>>> import numpy as np
>>> np.set_printoptions(precision=3, suppress=True, linewidth=200)
>>> tidy = lambda a: np.round(a, 3) + 0
>>> M = np.arange(16).reshape(4, 4) + -1
>>> M
array([[-1,  0,  1,  2],
       [ 3,  4,  5,  6],
       [ 7,  8,  9, 10],
       [11, 12, 13, 14]])
>>> r = np.linalg.matrix_rank(M)
>>> r
np.int64(2)
>>> N = np.linalg.svd(M)[2][r:].T
>>> tidy(N @ N.T)
array([[ 0.3, -0.4, -0.1,  0.2],
       [-0.4,  0.7, -0.2, -0.1],
       [-0.1, -0.2,  0.7, -0.4],
       [ 0.2, -0.1, -0.4,  0.3]])
>>> np.allclose(M @ N, 0)
True
>>> [int(np.linalg.matrix_rank(np.delete(M, i, axis=0))) for i in range(4)]
[2, 2, 2, 2]
>>> [int(np.linalg.matrix_rank(M[:i])) for i in range(1, len(M) + 1)]
[1, 2, 2, 2]
>>> N.shape
(4, 2)
>>> np.linalg.cond(M) > 100
np.True_
>>> [round(float(x), 3) for x in np.linalg.svd(M, compute_uv=False)[:3]]
[31.775, 2.518, 0.0]
>>> np.argsort(-np.linalg.norm(M, axis=0).round(6), kind="stable")[:3]
array([3, 2, 1])
>>> rng = np.random.default_rng(7721)
>>> idx = rng.permutation(4)
>>> idx
array([1, 3, 2, 0])
>>> M2 = M[idx][:, idx]
>>> tidy(np.sort(np.abs(np.linalg.eigvals(M2))))
array([ 0.  ,  0.  ,  2.78, 28.78])
>>> np.trace(M2)
np.int64(26)
>>> np.diag(M2)
array([ 4, 14,  9, -1])
>>> left, sig, VT = np.linalg.svd(M)
>>> V = VT[:(sig > 1e-8).sum()]
>>> vec = M[2] + -3 * M[3] + rng.integers(2) * np.eye(4)[3]
>>> vec
array([-26., -28., -30., -32.])
>>> np.allclose(V.T @ V @ vec, vec)
True
>>> tidy(V.T @ V)
array([[ 0.7,  0.4,  0.1, -0.2],
       [ 0.4,  0.3,  0.2,  0.1],
       [ 0.1,  0.2,  0.3,  0.4],
       [-0.2,  0.1,  0.4,  0.7]])
>>> data = np.load("out2.npy")
>>> data
array([[-3, -2, -1,  0],
       [ 1,  2,  3,  4],
       [ 5,  6,  7,  8]])
>>> np.abs(np.diag(np.linalg.qr(data)[1])) > 1e-9
array([ True,  True, False])
>>> tidy(np.trace(np.linalg.pinv(data) @ data))
np.float64(2.0)
>>> T = np.stack([data, -2 * data, data[::-1]])
>>> tidy(np.linalg.norm(T, axis=(1, 2)))
array([14.765, 29.53 , 14.765])
>>> np.einsum("bij,cij->bc", T, T)
array([[ 218, -436,  -38],
       [-436,  872,   76],
       [ -38,   76,  218]])
>>> T.shape
(3, 3, 4)
>>> np.linalg.matrix_rank(T.reshape(3, -1))
np.int64(2)
>>> [round(float(x), 3) for x in np.linalg.svd(data, compute_uv=False)[:3]]
[14.45, 3.032, 0.0]
>>> F = np.loadtxt("a.csv", delimiter=",")
>>> tidy(F)
array([[-0.588,  0.467, -0.467, -0.467],
       [ 0.467,  0.863,  0.137,  0.137],
       [-0.467,  0.137,  0.863, -0.137],
       [-0.467,  0.137, -0.137,  0.863]])
>>> vec = np.array([-5, 4, -2, -1])
>>> np.linalg.norm(F @ vec) <= np.linalg.norm(F, 2) * np.linalg.norm(vec) + 1e-9
np.True_
>>> (F @ vec).argmax()
np.int64(0)
>>> np.sign((F @ vec).round(6))
array([1., 1., 1., 1.])
>>> tidy(F @ (2 * vec))
array([12.418,  1.407,  2.593,  4.593])
>>> tidy(F @ vec)
array([6.209, 0.703, 1.297, 2.297])
>>> tidy(np.einsum("ij,j->i", F, vec))
array([6.209, 0.703, 1.297, 2.297])
>>> tidy(F * vec)
array([[ 2.94 ,  1.868,  0.934,  0.467],
       [-2.335,  3.451, -0.275, -0.137],
       [ 2.335,  0.549, -1.725,  0.137],
       [ 2.335,  0.549,  0.275, -0.863]])
>>> vec = np.array([-1, 1, -2, 0])
>>> tidy(np.sort(np.abs(np.degrees(np.angle(np.linalg.eigvals(F))))))
array([  0.,   0.,   0., 180.])
>>> tidy(np.linalg.norm(vec)), tidy(np.linalg.norm(F @ vec))
(np.float64(2.449), np.float64(2.449))
>>> tidy(np.abs(np.linalg.eigvals(F)))
array([1., 1., 1., 1.])
>>> M2 = np.linalg.inv(F)
>>> tidy(M2)
array([[-0.588,  0.467, -0.467, -0.467],
       [ 0.467,  0.863,  0.137,  0.137],
       [-0.467,  0.137,  0.863, -0.137],
       [-0.467,  0.137, -0.137,  0.863]])
>>> tidy(np.linalg.det(F) * M2)
array([[ 0.588, -0.467,  0.467,  0.467],
       [-0.467, -0.863, -0.137, -0.137],
       [ 0.467, -0.137, -0.863,  0.137],
       [ 0.467, -0.137,  0.137, -0.863]])
>>> tidy(np.linalg.det(F[::-1]))
np.float64(-1.0)
>>> mat = np.load("w.npy")
>>> mat
array([[ 0, -1,  2, -1],
       [ 3, -2,  0, -1],
       [-2, -2,  3, -3],
       [ 0,  0, -2,  1]])
>>> np.allclose(mat, mat.T)
False
>>> np.linalg.determinant(mat)
Traceback (most recent call last):
  File "<python-input-60>", line 1, in <module>
    np.linalg.determinant(mat)
    ^^^^^^^^^^^^^^^^^^^^^
AttributeError: module 'numpy.linalg' has no attribute 'determinant'
>>> assert mat == mat.T
Traceback (most recent call last):
  File "<python-input-61>", line 1, in <module>
    assert mat == mat.T
           ^^^^^^^^^^^^
ValueError: The truth value of an array with more than one element is ambiguous. Use a.any() or a.all()
>>> tidy(np.abs(np.linalg.eigvals(mat)).max())
np.float64(3.102)
>>> tidy(np.sort(np.abs(np.linalg.eigvals(mat))))
array([1.375, 1.375, 2.217, 3.102])
>>> mat - mat[0]
array([[ 0,  0,  0,  0],
       [ 3, -1, -2,  0],
       [-2, -1,  1, -2],
       [ 0,  1, -4,  2]])
>>> mat.mean(axis=0)
array([ 0.25, -1.25,  0.75, -1.  ])
>>> np.abs(mat).max()
np.int64(3)
>>> tidy(np.linalg.svd(mat, compute_uv=False))
array([5.892, 3.762, 1.401, 0.419])
>>> np.unravel_index(np.abs(mat).argmax(), mat.shape)
(np.int64(1), np.int64(0))
>>> np.count_nonzero(mat)
np.int64(12)
>>> W0 = np.array([[-1.2, 0.2, -0.9],
...     [1.4, 1.2, -0.4],
...     [-1.1, -0.2, 0.6],
...     [-1.1, 1.4, -0.5],
...     [0.1, -0.9, 0.3],
...     [1.2, -0.2, 0.3],
...     [0.9, 0.9, 0.1],
...     [-0.2, -0.3, 0.3],
...     [-0.2, -2.4, -0.4],
...     [1.0, -1.2, 0.2],
...     [-0.5, 1.1, -0.6],
...     [0.4, 1.2, 0.6],
...     [1.1, 1.2, -1.0],
...     [-1.4, -0.7, 0.5],
...     [-1.2, -1.5, 1.4],
...     [0.0, -1.1, 0.9],
...     [-0.5, 1.0, -0.2],
...     [-1.2, 0.2, 0.3],
...     [-1.3, -1.5, -1.1],
...     [-0.4, 0.6, 0.3],
...     [-1.0, -3.1, 0.8],
...     [0.5, 0.2, 0.3]])
>>> W0[10] *= 20
>>> W0
array([[ -1.2,   0.2,  -0.9],
       [  1.4,   1.2,  -0.4],
       [ -1.1,  -0.2,   0.6],
       [ -1.1,   1.4,  -0.5],
       [  0.1,  -0.9,   0.3],
       [  1.2,  -0.2,   0.3],
       [  0.9,   0.9,   0.1],
       [ -0.2,  -0.3,   0.3],
       [ -0.2,  -2.4,  -0.4],
       [  1. ,  -1.2,   0.2],
       [-10. ,  22. , -12. ],
       [  0.4,   1.2,   0.6],
       [  1.1,   1.2,  -1. ],
       [ -1.4,  -0.7,   0.5],
       [ -1.2,  -1.5,   1.4],
       [  0. ,  -1.1,   0.9],
       [ -0.5,   1. ,  -0.2],
       [ -1.2,   0.2,   0.3],
       [ -1.3,  -1.5,  -1.1],
       [ -0.4,   0.6,   0.3],
       [ -1. ,  -3.1,   0.8],
       [  0.5,   0.2,   0.3]])
>>> proj = W0 @ np.linalg.solve(W0.T @ W0, W0.T)
>>> tidy(np.linalg.eigvalsh(proj))
array([0., 0., 0., 0., 0., 0., 0., 0., 0., 0., 0., 0., 0., 0., 0., 0., 0., 0., 0., 1., 1., 1.])
>>> tidy(np.trace(proj))
np.float64(3.0)
>>> Ac = W0 - W0.mean(axis=0)
>>> left, sig, VT = np.linalg.svd(Ac, full_matrices=False)
>>> np.abs(VT[0]).argmax()
np.int64(1)
>>> tidy(sig)
array([26.979,  5.073,  2.795])
>>> tidy(VT[0] * np.sign(VT[0, np.abs(VT[0]).argmax()]))
array([-0.348,  0.827, -0.442])
>>> vec = np.array([6, 9, -9])
>>> rhs = W0 @ vec
>>> tidy(np.linalg.pinv(W0) @ W0)
array([[1., 0., 0.],
       [0., 1., 0.],
       [0., 0., 1.]])
>>> tidy(np.linalg.solve(W0.T @ W0, W0.T @ rhs))
array([ 6.,  9., -9.])
>>> rhs = rhs + 0.3 * rng.normal(size=22)
>>> tidy(rhs)
array([  2.841,  23.046, -13.733,  10.624, -10.161,   2.384,  12.69 ,  -6.122, -19.031,  -6.539, 245.829,   7.356,  26.297, -19.447, -33.237, -18.005,   8.083,  -8.136, -11.464,   0.369, -41.201,
         2.242])
>>> c, *_ = np.linalg.lstsq(W0, rhs)
>>> [round(float(np.linalg.norm(np.linalg.solve(W0.T @ W0 + lam * np.eye(3), W0.T @ rhs))), 2) for lam in (0, 1, 10, 100)]
[14.08, 13.59, 11.43, 8.37]
>>> tidy(c)
array([ 6.005,  8.981, -9.027])
>>> tidy(W0.T @ (rhs - W0 @ c))
array([0., 0., 0.])
>>> c.round()
array([ 6.,  9., -9.])
>>> M2 = np.array([[0, 1], [1, 3], [2, 0]])
>>> M2 @ W0
Traceback (most recent call last):
  File "<python-input-93>", line 1, in <module>
    M2 @ W0
    ~~~^~~~
ValueError: matmul: Input operand 1 has a mismatch in its core dimension 0, with gufunc signature (n?,k),(k,m?)->(n?,m?) (size 22 is different from 2)
>>> np.linalg.matrix_rank(W0 @ M2)
np.int64(2)
>>> np.vstack([W0, M2.T]).shape
(24, 3)
>>> d = np.linalg.norm(W0[:, None] - W0[None], axis=-1)
>>> np.linalg.matrix_rank(d ** 2)
np.int64(5)
>>> np.unravel_index(d.round(6).argmax(), d.shape)
(np.int64(10), np.int64(20))
>>> np.flatnonzero(d[1] < d.mean() / 2)
array([ 1,  5,  6, 11, 12, 16, 19, 21])
>>> tidy(d[:5, :5])
array([[0.   , 2.83 , 1.556, 1.269, 2.083],
       [2.83 , 0.   , 3.035, 2.51 , 2.567],
       [1.556, 3.035, 0.   , 1.942, 1.421],
       [1.269, 2.51 , 1.942, 0.   , 2.715],
       [2.083, 2.567, 1.421, 2.715, 0.   ]])
>>> m1 = np.load("dump.npy")
>>> m1
array([[0, 0, 0],
       [0, 0, 0],
       [0, 2, 0],
       [0, 0, 0]])
>>> left, sig, VT = np.linalg.svd(m1)
>>> np.argmax(sig[:-1] / (sig[1:] + 1e-6)) + 1
np.int64(1)
>>> M2 = left[:, :1] @ np.diag(sig[:1]) @ VT[:1]
>>> np.linalg.matrix_rank(m1, rtol=0.05)
np.int64(1)
>>> np.linalg.matrix_rank(M2)
np.int64(1)
>>> np.unique(m1.round(6), axis=0).shape
(2, 3)
>>> tidy(np.linalg.norm(m1[0] - m1[2]))
np.float64(2.0)
>>> m1[0] @ m1[2]
np.int64(0)
>>> tidy(np.linalg.norm(m1[0], 1)), tidy(np.linalg.norm(m1[0], np.inf))
(np.float64(0.0), np.float64(0.0))
>>> np.linalg.norm(m1, axis=1).argmax()
np.int64(2)
>>> feats = np.load("data.npy")
>>> feats
array([[2., 1., 0.],
       [0., 2., 1.],
       [0., 0., 2.]])
>>> O, r_ = np.linalg.qr(feats)
>>> np.trace(O @ O.T)
np.float64(3.0)
>>> r_
array([[2., 1., 0.],
       [0., 2., 1.],
       [0., 0., 2.]])
>>> np.abs(np.diag(r_))
array([2., 2., 2.])
>>> O @ r_
array([[2., 1., 0.],
       [0., 2., 1.],
       [0., 0., 2.]])
>>> O.shape, r_.shape
((3, 3), (3, 3))
>>> O.T @ O
array([[1., 0., 0.],
       [0., 1., 0.],
       [0., 0., 1.]])
